$ python -q
>>> import numpy as np
>>> from numpy import linalg as LA
>>> np.set_printoptions(precision=1, suppress=True, linewidth=100)
>>> mat = np.array([[3.3, 0.3, 0.0, -1.5, 0.6],
...     [0.2, 0.3, -0.3, -0.7, -0.8],
...     [-1.6, -0.8, 1.1, 0.6, 0.2],
...     [1.2, 0.2, -0.2, -2.4, -0.7],
...     [0.1, 1.1, -0.3, 1.2, -0.5],
...     [0.7, -1.1, 0.7, 0.0, -0.5]])
>>> mat
array([[ 3.3,  0.3,  0. , -1.5,  0.6],
       [ 0.2,  0.3, -0.3, -0.7, -0.8],
       [-1.6, -0.8,  1.1,  0.6,  0.2],
       [ 1.2,  0.2, -0.2, -2.4, -0.7],
       [ 0.1,  1.1, -0.3,  1.2, -0.5],
       [ 0.7, -1.1,  0.7,  0. , -0.5]])
>>> x0 = np.array([3, 3, 2, 0, 0])
>>> target = mat @ x0
>>> np.round(LA.solve(mat.T @ mat, mat.T @ target), 1) + 0
array([3., 3., 2., 0., 0.])
>>> target
array([10.8,  0.9, -5. ,  3.8,  3. ,  0.2])
>>> rng = np.random.default_rng(30584)
>>> target = target + 0.3 * rng.normal(size=6)
>>> target
array([11.5,  0.6, -4.8,  3.5,  3.3,  0.6])
>>> c, *_ = LA.lstsq(mat, target)
>>> [round(float(LA.norm(LA.solve(mat.T @ mat + lam * np.eye(5), mat.T @ target))), 2) for lam in (0, 1, 10, 100)]
[5.28, 3.37, 1.93, 0.48]
>>> np.round(mat.T @ (target - mat @ c), 1) + 0
array([0., 0., 0., 0., 0.])
>>> c.round()
array([3., 3., 3., 0., 0.])
>>> A2 = np.c_[mat[:, :3] @ np.array([[2, 2, 2], [3, 4, 4], [0, 1, 3]]), np.array([9, 2, 1, 5, 7, 7])]
>>> A2
array([[ 7.5,  7.8,  7.8,  9. ],
       [ 1.3,  1.3,  0.7,  2. ],
       [-5.6, -5.3, -3.1,  1. ],
       [ 3. ,  3. ,  2.6,  5. ],
       [ 3.5,  4.3,  3.7,  7. ],
       [-1.9, -2.3, -0.9,  7. ]])
>>> np.round(LA.lstsq(mat, A2[:, 0])[0], 1) + 0
array([2., 3., 0., 0., 0.])
>>> LA.norm(LA.qr(mat)[0].T @ A2, axis=0) ** 2 / ((A2 ** 2).sum(axis=0) + 1e-12)
array([1., 1., 1., 1.])
>>> proj = mat @ LA.solve(mat.T @ mat, mat.T)
>>> round(np.trace(proj), 1)
np.float64(5.0)
>>> np.round(LA.eigvalsh(proj), 1) + 0
array([0., 1., 1., 1., 1., 1.])
>>> np.allclose(proj @ proj, proj)
True
>>> x0 = np.array([0, 1, 5, 3, 3])
>>> mat @ np.ones(5)
array([ 2.7, -1.3, -0.5, -1.9,  1.6, -0.2])
>>> LA.norm(mat @ x0) <= LA.norm(mat, 2) * LA.norm(x0) + 1e-9
np.True_
>>> mat * x0
array([[ 0. ,  0.3,  0. , -4.5,  1.8],
       [ 0. ,  0.3, -1.5, -2.1, -2.4],
       [-0. , -0.8,  5.5,  1.8,  0.6],
       [ 0. ,  0.2, -1. , -7.2, -2.1],
       [ 0. ,  1.1, -1.5,  3.6, -1.5],
       [ 0. , -1.1,  3.5,  0. , -1.5]])
>>> np.einsum("ij,j->i", mat, x0)
array([ -2.4,  -5.7,   7.1, -10.1,   1.7,   0.9])
>>> x0 = np.array([0, 1, 0, 1, 3])
>>> target = mat @ x0
>>> c, lr = np.zeros(5), 1 / LA.norm(mat, 2) ** 2
>>> for i in range(200):
...     c -= lr * mat.T @ (mat @ c - target)
...     if i % 50 == 0: print(i, round(LA.norm(mat @ c - target), 1))
... 
0 4.5
50 0.2
100 0.1
150 0.0
>>> c.round(1) + 0
array([0., 1., 0., 1., 3.])
>>> W0 = np.array([[1.2, -0.7, 1.0, 0.7, -0.7],
...     [0.3, 0.3, -0.2, -0.8, -0.7],
...     [0.6, 0.5, 1.2, 1.3, 0.3],
...     [0.8, 1.3, -0.1, -0.6, -0.5],
...     [1.1, -0.5, 1.2, -1.5, 0.0],
...     [0.3, 0.2, 0.2, -0.1, -0.2]])
>>> W0[:, 1] *= 10
>>> W0
array([[ 1.2, -7. ,  1. ,  0.7, -0.7],
       [ 0.3,  3. , -0.2, -0.8, -0.7],
       [ 0.6,  5. ,  1.2,  1.3,  0.3],
       [ 0.8, 13. , -0.1, -0.6, -0.5],
       [ 1.1, -5. ,  1.2, -1.5,  0. ],
       [ 0.3,  2. ,  0.2, -0.1, -0.2]])
>>> # column 1 dominates
>>> proj = W0 @ LA.solve(W0.T @ W0, W0.T)
>>> np.diag(proj)
array([1. , 0.9, 1. , 1. , 1. , 0.1])
>>> np.round(LA.eigvalsh(proj), 1) + 0
array([0., 1., 1., 1., 1., 1.])
>>> proj @ W0[:, 3]
array([ 0.7, -0.8,  1.3, -0.6, -1.5, -0.1])
>>> np.allclose(proj @ proj, proj)
True
>>> np.round(np.trace(proj), 1)
np.float64(5.0)
>>> x0 = np.array([0, -1, -3, 2, 3])
>>> target = W0 @ x0
>>> np.round(LA.solve(W0.T @ W0, W0.T @ target), 1) + 0
array([ 0., -1., -3.,  2.,  3.])
>>> np.round(LA.pinv(W0) @ W0, 1) + 0
array([[1., 0., 0., 0., 0.],
       [0., 1., 0., 0., 0.],
       [0., 0., 1., 0., 0.],
       [0., 0., 0., 1., 0.],
       [0., 0., 0., 0., 1.]])
>>> target = target + 0.3 * rng.normal(size=6)
>>> target
array([  3.1,  -6.3,  -5.3, -15.3,  -2.3,  -3.4])
>>> c, *_ = LA.lstsq(W0, target)
>>> c
array([ 0.6, -1. , -3.8,  2.2,  3.4])
>>> c.round()
array([ 1., -1., -4.,  2.,  3.])
>>> round(LA.norm(target - W0 @ c), 1)
np.float64(0.1)
>>> T = np.stack([W0, 3 * W0, W0[::-1]])
>>> LA.matrix_rank(T.reshape(3, -1))
np.int64(2)
>>> (T @ W0.T).shape
(3, 6, 6)
>>> T.sum(axis=0)
array([[  5.1, -26. ,   4.2,   2.7,  -3. ],
       [  2.3,   7. ,   0.4,  -4.7,  -2.8],
       [  3.2,  33. ,   4.7,   4.6,   0.7],
       [  3.8,  57. ,   0.8,  -1.1,  -1.7],
       [  4.7, -17. ,   4.6,  -6.8,  -0.7],
       [  2.4,   1. ,   1.8,   0.3,  -1.5]])
>>> LA.norm(T, axis=(1, 2))
array([17.2, 51.6, 17.2])
>>> U, sigma, Vh = LA.svd(W0, full_matrices=False)
>>> np.round(Vh @ Vh.T, 1) + 0
array([[1., 0., 0., 0., 0.],
       [0., 1., 0., 0., 0.],
       [0., 0., 1., 0., 0.],
       [0., 0., 0., 1., 0.],
       [0., 0., 0., 0., 1.]])
>>> np.round(U.T @ U, 1) + 0
array([[1., 0., 0., 0., 0.],
       [0., 1., 0., 0., 0.],
       [0., 0., 1., 0., 0.],
       [0., 0., 0., 1., 0.],
       [0., 0., 0., 0., 1.]])
>>> np.cumsum(sigma ** 2) / np.sum(sigma ** 2)
array([1., 1., 1., 1., 1.])
>>> np.round(U.T @ W0 @ Vh.T, 1) + 0
array([[16.8,  0. ,  0. ,  0. ,  0. ],
       [ 0. ,  2.7,  0. ,  0. ,  0. ],
       [ 0. ,  0. ,  2.4,  0. ,  0. ],
       [ 0. ,  0. ,  0. ,  1.1,  0. ],
       [ 0. ,  0. ,  0. ,  0. ,  0.2]])
>>> A2 = W0 / LA.norm(W0, axis=1, keepdims=True)
>>> cov = A2 @ A2.T
>>> np.argwhere(np.triu(np.abs(cov) > 0.95, 1))
array([[0, 3],
       [1, 3],
       [1, 5],
       [3, 5]])
>>> (cov - 2 * np.eye(6)).round(6).argmax(axis=1)
array([4, 3, 5, 5, 0, 3])
>>> LA.norm(A2, axis=1)
array([1., 1., 1., 1., 1., 1.])
>>> m1 = np.load("layer0.npy")
>>> m1
array([[ 1, -1,  1, -1, -1,  1, -1,  1],
       [ 1, -1, -1,  1, -1,  1,  1, -1],
       [ 1,  1, -1, -1, -1, -1,  1,  1]])
>>> r0 = np.array([-1, 1])
>>> np.polyval(r0, mat[1])
array([0.8, 0.7, 1.3, 1.7, 1.8])
>>> A2 = m1 / np.sqrt((m1 ** 2).mean(axis=1, keepdims=True))
>>> LA.matrix_rank(m1 - m1.mean(axis=1, keepdims=True))
np.int64(3)
>>> m1 - m1.mean(axis=1, keepdims=True)
array([[ 1., -1.,  1., -1., -1.,  1., -1.,  1.],
       [ 1., -1., -1.,  1., -1.,  1.,  1., -1.],
       [ 1.,  1., -1., -1., -1., -1.,  1.,  1.]])
>>> T = np.stack([m1, 5 * m1, m1[::-1]])
>>> LA.norm(T, axis=(1, 2))
array([ 4.9, 24.5,  4.9])
>>> T.shape
(3, 3, 8)
>>> np.einsum("bij,cij->bc", T, T)
array([[ 24, 120,   8],
       [120, 600,  40],
       [  8,  40,  24]])
>>> T.sum(axis=0)
array([[ 7, -5,  5, -7, -7,  5, -5,  7],
       [ 7, -7, -7,  7, -7,  7,  7, -7],
       [ 7,  5, -5, -7, -7, -5,  5,  7]])
>>> m1[1] @ m1[2]
np.int64(0)
>>> round(float(LA.norm(m1, 1)), 1), np.round(LA.norm(m1, np.inf), 1)
(3.0, np.float64(8.0))
>>> LA.norm(m1, axis=0)
array([1.7, 1.7, 1.7, 1.7, 1.7, 1.7, 1.7, 1.7])
>>> arr = np.load("block7.npy")
>>> arr
array([[-17.1,   2.7, -12. ],
       [-14.6,   1.6, -10.1],
       [-12.3,   0.6,  -8.5],
       [-10.5,  -0.1,  -7.1],
       [ -3.3,  -2. ,  -1.3],
       [ -2.8,  -2. ,  -0.8],
       [ -2.5,  -2. ,  -0.6],
       [ -2.4,  -2. ,  -0.5],
       [ -0.7,  -1.1,   0.7],
       [ -0.3,  -0.4,   0.5],
       [ -0.3,  -0.3,   0.4],
       [  0.4,   0.3,  -0.6],
       [  0.8,   0.4,  -1. ],
       [  1. ,   0.4,  -1.3],
       [  2.1,   0.2,  -2.3],
       [  2.4,   0.1,  -2.5],
       [  3. ,  -0.1,  -3. ],
       [  8.6,  -2.9,  -5.6],
       [  9.6,  -3.4,  -5.9],
       [ 10.1,  -3.7,  -6.1],
       [ 10.6,  -4. ,  -6.2],
       [ 13. ,  -5.5,  -6.9],
       [ 13.4,  -5.7,  -7. ],
       [ 14.2,  -6.1,  -7.2],
       [ 17.7,  -8.3,  -7.9],
       [ 17.9,  -8.4,  -7.9],
       [ 21. , -10.3,  -8.4],
       [ 26.5, -13.9,  -9.2],
       [ 29. , -15.5,  -9.4],
       [ 34.9, -19.3,  -9.9]])
>>> w1 = np.array([[2, 2, 0, -1, 1, 0], [1, 1, 2, 1, -2, 1], [1, 2, 2, 0, 1, 1]])
>>> c = np.array([0, -1, -3, 0, -3, -1])
>>> H = np.maximum(arr @ w1 + c, 0)
>>> (H > 0).mean(axis=0)
array([0.6, 0.4, 0. , 0.3, 0.4, 0. ])
>>> W2 = np.array([[-1, 0, -1],
...     [3, -1, -3],
...     [-1, 2, -2],
...     [1, -2, 0],
...     [-3, 1, -2],
...     [-2, 1, -1]])
>>> (H @ W2).round(6).argmax(axis=1)
array([0, 0, 0, 0, 0, 0, 0, 0, 0, 0, 0, 1, 1, 1, 1, 1, 1, 1, 1, 1, 1, 1, 1, 1, 1, 1, 1, 1, 1, 1])
>>> x0 = np.array([1, 3, 1])
>>> target = arr @ x0
>>> LA.solve(arr.T @ arr, arr.T @ target)
array([1., 3., 1.])
>>> target = target + 0.3 * rng.normal(size=30)
>>> target
array([-20.6, -20.3, -18.5, -17.9, -10.8,  -9.5,  -9.5,  -8.9,  -3.7,  -1.2,  -1. ,   1.4,   1.1,
         0.9,   0.2,   0.5,  -0.2,  -5.2,  -6.4,  -6.6,  -7.7, -10.4,  -9.9, -10.5, -15.3, -14.9,
       -18.2, -24.8, -27. , -33. ])
>>> c, *_ = LA.lstsq(arr, target)
>>> np.round(LA.norm(target - arr @ c), 1)
np.float64(1.6)
>>> c
array([1. , 3.1, 1. ])
